$ ipython --no-banner

In [1]: import numpy as np

In [2]: np.set_printoptions(precision=2, suppress=True, linewidth=100, sign=" ")

In [3]: rnd = lambda a: np.round(a, 2) + 0

In [4]: data = np.load("x.npy")

In [5]: data
Out[5]: 
array([[ 0., -1.,  0.],
       [-1.,  0.,  0.],
       [ 0.,  0.,  0.]])

In [6]: print(rnd(np.linalg.eigvalsh(data).min()))
-1.0

In [7]: np.all(np.linalg.eigvalsh(data) > 0)
Out[7]: np.False_

In [8]: [round(float(np.linalg.det(data[:i, :i])), 2) + 0 for i in range(1, 4)]
Out[8]: [0.0, -1.0, 0.0]

In [9]: data[:, 0] @ data[:, 2]
Out[9]: np.float64(0.0)

In [10]: rnd(np.linalg.pinv(data))
Out[10]: 
array([[ 0., -1.,  0.],
       [-1.,  0.,  0.],
       [ 0.,  0.,  0.]])

In [11]: print(data.T @ data)
[[ 1.  0.  0.]
 [ 0.  1.  0.]
 [ 0.  0.  0.]]

In [12]: w, vecs = np.linalg.eigh(data)

In [13]: rnd(vecs @ np.diag(w) @ vecs.T)
Out[13]: 
array([[ 0., -1.,  0.],
       [-1.,  0.,  0.],
       [ 0.,  0.,  0.]])

In [14]: rnd(np.linalg.svd(data, compute_uv=False))
Out[14]: array([ 1.,  1.,  0.])

In [15]: rnd(np.abs(vecs[:, -1]))
Out[15]: array([ 0.71,  0.71,  0.  ])

In [16]: K = np.array([[0, 1, 1], [0, 0, 0], [-1, 1, 0]])

In [17]: K[-1] = K[0] + 4 * K[1]

In [18]: K
Out[18]: 
array([[ 0,  1,  1],
       [ 0,  0,  0],
       [ 0,  1,  1]])

In [19]: U, sigma, Vh = np.linalg.svd(K)

In [20]: rnd(sigma)
Out[20]: array([ 2.,  0.,  0.])

In [21]: print(np.argmax(sigma[:-1] / (sigma[1:] + 1e-6)) + 1)
1

In [22]: out = U[:, :1] @ np.diag(sigma[:1]) @ Vh[:1]

In [23]: rnd(np.linalg.norm(K - out) / np.linalg.norm(K))
Out[23]: np.float64(0.0)

In [24]: E = np.load("mat.npy")

In [25]: E
Out[25]: 
array([[ 0.  ,  1.2 ,  1.5 ,  0.5 ],
       [ 0.3 ,  0.  , -0.6 , -0.1 ],
       [ 0.47,  0.21, -0.92, -0.02],
       [-0.4 ,  1.3 ,  0.7 , -0.1 ]])

In [26]: E.reshape(4, 5)
ValueError: cannot reshape array of size 16 into shape (4,5)


In [27]: E.ravel(order="F")
Out[27]: 
array([ 0.  ,  0.3 ,  0.47, -0.4 ,  1.2 ,  0.  ,  0.21,  1.3 ,  1.5 , -0.6 , -0.92,  0.7 ,  0.5 ,
       -0.1 , -0.02, -0.1 ])

In [28]: E.reshape(-1, 2)
Out[28]: 
array([[ 0.  ,  1.2 ],
       [ 1.5 ,  0.5 ],
       [ 0.3 ,  0.  ],
       [-0.6 , -0.1 ],
       [ 0.47,  0.21],
       [-0.92, -0.02],
       [-0.4 ,  1.3 ],
       [ 0.7 , -0.1 ]])

In [29]: print(E.reshape(2, -1))
[[ 0.    1.2   1.5   0.5   0.3   0.   -0.6  -0.1 ]
 [ 0.47  0.21 -0.92 -0.02 -0.4   1.3   0.7  -0.1 ]]

In [30]: t3 = E.reshape(4, 2, -1)

In [31]: print(np.swapaxes(t3, 1, 2)[1])
[[ 0.3 -0.6]
 [ 0.  -0.1]]

In [32]: t3[:, 0]
Out[32]: 
array([[ 0.  ,  1.2 ],
       [ 0.3 ,  0.  ],
       [ 0.47,  0.21],
       [-0.4 ,  1.3 ]])

In [33]: rnd(t3.sum(axis=1))
Out[33]: 
array([[ 1.5 ,  1.7 ],
       [-0.3 , -0.1 ],
       [-0.45,  0.19],
       [ 0.3 ,  1.2 ]])

In [34]: f = np.array([-6, 2, 4, -7])

In [35]: out = E + np.outer(f, np.eye(4)[2])

In [36]: np.linalg.matrix_rank(np.linalg.inv(out) - np.linalg.inv(E), tol=1e-8)
Out[36]: np.int64(1)

In [37]: np.linalg.matrix_rank(out - E)
Out[37]: np.int64(1)

In [38]: rnd(np.linalg.det(out) / np.linalg.det(E)), rnd(1 + np.linalg.solve(E, f)[2])
Out[38]: (np.float64(-4.84), np.float64(-4.84))

In [39]: out
Out[39]: 
array([[ 0.  ,  1.2 , -4.5 ,  0.5 ],
       [ 0.3 ,  0.  ,  1.4 , -0.1 ],
       [ 0.47,  0.21,  3.08, -0.02],
       [-0.4 ,  1.3 , -6.3 , -0.1 ]])
